$ python3 -q
>>> import numpy as np
>>> import numpy.linalg as la
>>> np.set_printoptions(precision=3, suppress=True, linewidth=160, legacy="1.25")
>>> A = np.load("layer16.npy")
>>> print(A)
[[ 0.515  0.     0.     0.     0.     0.     0.857]
 [ 0.     1.     0.     0.     0.     0.     0.   ]
 [ 0.     0.     1.     0.     0.     0.     0.   ]
 [ 0.     0.     0.     1.     0.     0.     0.   ]
 [ 0.     0.     0.     0.     1.     0.     0.   ]
 [ 0.     0.     0.     0.     0.     1.     0.   ]
 [-0.857  0.     0.     0.     0.     0.     0.515]]
>>> print(np.round(A.T @ A, 3) + 0)
[[1. 0. 0. 0. 0. 0. 0.]
 [0. 1. 0. 0. 0. 0. 0.]
 [0. 0. 1. 0. 0. 0. 0.]
 [0. 0. 0. 1. 0. 0. 0.]
 [0. 0. 0. 0. 1. 0. 0.]
 [0. 0. 0. 0. 0. 1. 0.]
 [0. 0. 0. 0. 0. 0. 1.]]
>>> print(la.svd(A, compute_uv=False))
[1. 1. 1. 1. 1. 1. 1.]
>>> print(la.pinv(A))
[[ 0.515  0.     0.     0.     0.     0.    -0.857]
 [ 0.     1.     0.     0.     0.     0.     0.   ]
 [ 0.     0.     1.     0.     0.     0.     0.   ]
 [ 0.     0.     0.     1.     0.     0.     0.   ]
 [ 0.     0.     0.     0.     1.     0.     0.   ]
 [ 0.     0.     0.     0.     0.     1.     0.   ]
 [ 0.857  0.     0.     0.     0.     0.     0.515]]
>>> W0 = np.load("w.npy")
>>> print(W0)
[[0 1 0 0 1]
 [1 0 0 0 1]
 [0 0 0 0 1]
 [0 0 0 0 0]
 [1 1 1 0 0]]
>>> print(round(float(la.norm(W0, 1)), 3), round(la.norm(W0, np.inf), 3))
3.0 3.0
>>> print(la.norm(W0, axis=1).argmax())
4
>>> print(la.norm(W0, axis=1))
[1.414 1.414 1.    0.    1.732]
>>> print(np.round(la.norm(W0, "nuc"), 3))
4.962
>>> print(round(float(la.norm(W0[2] - W0[1])), 3))
1.0
>>> print(la.norm(W0, axis=0))
[1.414 1.414 1.    0.    1.732]
>>> print(round(la.norm(W0, 2), 3))
2.17
>>> print(np.round(np.trace(la.pinv(W0) @ W0), 3))
4.0
>>> print(np.abs(np.diag(la.qr(W0)[1])) > 1e-9)
[ True  True  True False  True]
>>> print(np.unique(W0.round(6), axis=0).shape)
(5, 5)
>>> print(np.allclose(W0[:-1].T @ la.lstsq(W0[:-1].T, W0[-1])[0], W0[-1]))
False
>>> print(la.lstsq(W0[:-1].T, W0[-1])[2])
3
>>> print(np.round(W0 @ la.pinv(W0) @ W0, 3) + 0)
[[0. 1. 0. 0. 1.]
 [1. 0. 0. 0. 1.]
 [0. 0. 0. 0. 1.]
 [0. 0. 0. 0. 0.]
 [1. 1. 1. 0. 0.]]
>>> r0 = np.array([1, 0, 0, 0, 1, 0, 0, 2, 1, 0, 1, 1, 1])
>>> E = np.array([np.roll(r0, i) for i in range(13)])
>>> print(E)
[[1 0 0 0 1 0 0 2 1 0 1 1 1]
 [1 1 0 0 0 1 0 0 2 1 0 1 1]
 [1 1 1 0 0 0 1 0 0 2 1 0 1]
 [1 1 1 1 0 0 0 1 0 0 2 1 0]
 [0 1 1 1 1 0 0 0 1 0 0 2 1]
 [1 0 1 1 1 1 0 0 0 1 0 0 2]
 [2 1 0 1 1 1 1 0 0 0 1 0 0]
 [0 2 1 0 1 1 1 1 0 0 0 1 0]
 [0 0 2 1 0 1 1 1 1 0 0 0 1]
 [1 0 0 2 1 0 1 1 1 1 0 0 0]
 [0 1 0 0 2 1 0 1 1 1 1 0 0]
 [0 0 1 0 0 2 1 0 1 1 1 1 0]
 [0 0 0 1 0 0 2 1 0 1 1 1 1]]
>>> r0, g = E[12], E[7]
>>> print(r0 @ r0)
10
>>> print(r0 @ g)
4
>>> p = (r0 @ g) / (r0 @ r0) * r0
>>> print(p)
[0.  0.  0.  0.4 0.  0.  0.8 0.4 0.  0.4 0.4 0.4 0.4]
>>> print(la.matrix_rank(np.outer(r0, g)))
1
>>> print(round(float(la.norm(r0 + g) ** 2 + la.norm(r0 - g) ** 2), 3))
40.0
>>> print(round((g - p) @ r0, 3))
-0.0
>>> print(g - p)
[ 0.   2.   1.  -0.4  1.   1.   0.2  0.6  0.  -0.4 -0.4  0.6 -0.4]
